% ipython --no-banner

In [1]: import numpy as np

In [2]: np.set_printoptions(precision=1, suppress=True, linewidth=200)

In [3]: tidy = lambda a: np.round(a, 1) + 0

In [4]: E = np.maximum(np.array([[-2, 3],
   ...:     [-4, 4],
   ...:     [-2, -5],
   ...:     [-5, 3],
   ...:     [0, -4],
   ...:     [-4, 2],
   ...:     [5, 4],
   ...:     [-5, -5],
   ...:     [-5, 5],
   ...:     [-1, 5],
   ...:     [-4, -4],
   ...:     [-2, 2],
   ...:     [-4, -5],
   ...:     [4, -4],
   ...:     [1, 3],
   ...:     [-5, 5],
   ...:     [-2, -1]]) @ np.array([[5, -3, -5, 4, 2, 2, -2, -4, -1, 2],
   ...:     [5, 2, 1, 5, 1, -1, 1, -3, -5, 4]]) + np.array([-4, 0, 1, 1, 3, -5, 0, 4, 4, -2]), 0)

In [5]: E
Out[5]: 
array([[ 1, 12, 14,  8,  2,  0,  7,  3,  0,  6],
       [ 0, 20, 25,  5,  0,  0, 12,  8,  0,  6],
       [ 0,  0,  6,  0,  0,  0,  0, 27, 31,  0],
       [ 0, 21, 29,  0,  0,  0, 13, 15,  0,  0],
       [ 0,  0,  0,  0,  0,  0,  0, 16, 24,  0],
       [ 0, 16, 23,  0,  0,  0, 10, 14,  0,  0],
       [41,  0,  0, 41, 17,  1,  0,  0,  0, 24],
       [ 0,  5, 21,  0,  0,  0,  5, 39, 34,  0],
       [ 0, 25, 31,  6,  0,  0, 15,  9,  0,  8],
       [16, 13, 11, 22,  6,  0,  7,  0,  0, 16],
       [ 0,  4, 17,  0,  0,  0,  4, 32, 28,  0],
       [ 0, 10, 13,  3,  1,  0,  6,  6,  0,  2],
       [ 0,  2, 16,  0,  0,  0,  3, 35, 33,  0],
       [ 0,  0,  0,  0,  7,  7,  0,  0, 20,  0],
       [16,  3,  0, 20,  8,  0,  1,  0,  0, 12],
       [ 0, 25, 31,  6,  0,  0, 15,  9,  0,  8],
       [ 0,  4, 10,  0,  0,  0,  3, 15, 11,  0]])

In [6]: vec = np.array([-2, -8, 6, -9, 3, -6, 6, 3, 2, -8])

In [7]: target = E @ vec

In [8]: tidy(np.linalg.lstsq(E, target)[0])
Out[8]: array([-2., -8.,  6., -9.,  3., -6.,  6.,  3.,  2., -8.])

In [9]: rng = np.random.default_rng(223793)

In [10]: target = target + 0.3 * rng.normal(size=17)

In [11]: tidy(target)
Out[11]: array([ -76.6,   -6.9,  178.9,  128.7,   95.8,  111.8, -597.7,  300.5,  -15. , -336.2,  246. ,   11.7,  269.2,   19.1, -301.5,  -14.9,  112.8])

In [12]: beta, *_ = np.linalg.lstsq(E, target)

In [13]: tidy(np.linalg.norm(target - E @ beta))
Out[13]: np.float64(0.6)

In [14]: tidy(beta)
Out[14]: array([-2.1, -8. ,  6.1, -9.2,  3.5, -6.6,  5.8,  2.9,  2. , -7.8])

In [15]: beta.round()
Out[15]: array([-2., -8.,  6., -9.,  4., -7.,  6.,  3.,  2., -8.])

In [16]: X = np.loadtxt("sample15.csv", delimiter=",")

In [17]: X
Out[17]: 
array([[-6., -3., -1.,  3.,  6.,  4.,  2., -7.,  7., -5.],
       [-4., -2., -2.,  0., -2., -2.,  2.,  0.,  4., -1.],
       [-2.,  6., -2., -4.,  2.,  1., -6., -5.,  3., -3.],
       [-4., -5., -1.,  2.,  1.,  2.,  1., -7.,  2.,  1.],
       [-1.,  5., -4.,  2., -1.,  4., -2.,  2.,  0., -2.],
       [-9., -5., -2., -2.,  1.,  1.,  2., -7.,  6., -3.],
       [ 0., -2., -3., -2.,  0.,  5., -5., -4.,  2., -3.],
       [ 2., -4., -2.,  1., -1.,  2., -3., -3.,  5., -3.],
       [-1.,  0., -1.,  5.,  3.,  1.,  2.,  0.,  5., -3.],
       [ 0.,  3.,  2.,  0.,  3., -1., -2., -2.,  1.,  2.],
       [-4., -2., -2.,  0., -2., -2.,  2.,  0.,  4., -1.],
       [ 0.,  0.,  0.,  0.,  0.,  0.,  0.,  0.,  0.,  0.],
       [-5., -3.,  3., -3.,  0., -2.,  4.,  0.,  5., -3.],
       [ 3.,  2.,  1., -2.,  4., -3., -5., -5., -1.,  2.],
       [ 1.,  0.,  0.,  0.,  4.,  4., -2.,  0.,  8., -9.],
       [-6., -3.,  1., -2., -1.,  0.,  3., -1.,  2.,  0.],
       [ 3., -2.,  0., -1., -1.,  2., -3.,  0.,  3., -3.],
       [-2., -3.,  3., -1.,  2.,  0.,  2., -3.,  3., -2.],
       [-5.,  0.,  5., -3.,  3., -3.,  2., -2.,  6., -1.],
       [ 3., -2.,  0., -1., -1.,  2., -3.,  0.,  3., -3.],
       [ 0.,  2., -4., -6., -4., -3., -4.,  0.,  0., -3.],
       [ 1., -2.,  5., -2.,  4.,  1., -3., -5.,  7., -3.]])

In [18]: hat = X @ np.linalg.solve(X.T @ X, X.T)

In [19]: tidy(np.diag(hat))
Out[19]: array([0.5, 0.3, 0.8, 0.5, 0.8, 0.4, 0.6, 0.4, 0.4, 0.3, 0.3, 0. , 0.3, 0.8, 0.6, 0.4, 0.2, 0.3, 0.4, 0.2, 0.8, 0.5])

In [20]: K = np.array([[2, 1, 2, 2],
    ...:     [2, 2, 2, 1],
    ...:     [2, 2, 2, 0],
    ...:     [1, 2, 1, 0],
    ...:     [0, 0, 1, 2],
    ...:     [1, 2, 2, 1],
    ...:     [1, 0, 0, 0],
    ...:     [1, 2, 2, 2],
    ...:     [1, 1, 0, 2],
    ...:     [1, 0, 2, 0],
    ...:     [0, 2, 2, 1]])

In [21]: K
Out[21]: 
array([[2, 1, 2, 2],
       [2, 2, 2, 1],
       [2, 2, 2, 0],
       [1, 2, 1, 0],
       [0, 0, 1, 2],
       [1, 2, 2, 1],
       [1, 0, 0, 0],
       [1, 2, 2, 2],
       [1, 1, 0, 2],
       [1, 0, 2, 0],
       [0, 2, 2, 1]])

In [22]: idx = rng.permutation(4)

In [23]: A2 = K[:, idx] * rng.choice([-1, 1], 4)

In [24]: A2
Out[24]: 
array([[-1,  2, -2, -2],
       [-2,  1, -2, -2],
       [-2,  0, -2, -2],
       [-2,  0, -1, -1],
       [ 0,  2, -1,  0],
       [-2,  1, -2, -1],
       [ 0,  0,  0, -1],
       [-2,  2, -2, -1],
       [-1,  2,  0, -1],
       [ 0,  0, -2, -1],
       [-2,  1, -2,  0]])

In [25]: left, _, vt = np.linalg.svd(K.T @ A2)

In [26]: tidy(np.linalg.lstsq(K, A2)[0])
Out[26]: 
array([[ 0.,  0.,  0., -1.],
       [-1.,  0.,  0.,  0.],
       [ 0.,  0., -1.,  0.],
       [ 0.,  1.,  0.,  0.]])

In [27]: tidy(left @ vt)
Out[27]: 
array([[ 0.,  0.,  0., -1.],
       [-1.,  0.,  0.,  0.],
       [ 0.,  0., -1.,  0.],
       [ 0.,  1.,  0.,  0.]])

In [28]: mat = np.load("a.npy")

In [29]: mat
Out[29]: 
array([[ 0.4, -0.8,  0.8],
       [ 0.6, -0.3,  0.4],
       [ 0.1, -0.3,  0.1],
       [ 0. ,  0.2,  0.8],
       [-0.9,  1.4,  1.4],
       [ 0.5, -0.4, -0.2],
       [ 0.4, -0.3,  1.7],
       [ 0.1,  0. , -1.8],
       [-0.8,  0.8,  0.6],
       [ 0.2, -0.6, -0.8]])

In [30]: idx = mat[:, 1] > np.median(mat[:, 1])

In [31]: f = mat[idx].mean(axis=0) - mat[~idx].mean(axis=0)

In [32]: idx.astype(int)
Out[32]: array([0, 0, 0, 1, 1, 0, 0, 1, 1, 0])

In [33]: (((mat - mat.mean(axis=0)) @ f > 0) == idx).mean()
Out[33]: np.float64(1.0)

In [34]: tidy(f)
Out[34]: array([-0.8,  1. , -0.1])

In [35]: cen = K - K.mean(axis=0)

In [36]: left, s, vt = np.linalg.svd(cen, full_matrices=False)

In [37]: tidy((s ** 2).sum() ** 2 / (s ** 4).sum())
Out[37]: np.float64(3.2)

In [38]: np.abs(vt[0]).argmax()
Out[38]: np.int64(1)

In [39]: np.linalg.matrix_rank(cen)
Out[39]: np.int64(4)

In [40]: tidy(vt[0] * np.sign(vt[0, np.abs(vt[0]).argmax()]))
Out[40]: array([ 0.3,  0.7,  0.6, -0.1])

In [41]: cen = (mat - mat.mean(axis=0)) / mat.std(axis=0)

In [42]: np.argwhere(np.abs(cen) > 2)
Out[42]: 
array([[4, 1],
       [7, 2]])

In [43]: beta = np.linalg.lstsq(np.delete(cen, 1, axis=1), cen[:, 1])[0]

In [44]: tidy(1 - np.var(cen[:, 1] - np.delete(cen, 1, axis=1) @ beta))
Out[44]: np.float64(0.8)

In [45]: np.abs(beta).argmax()
Out[45]: np.int64(0)
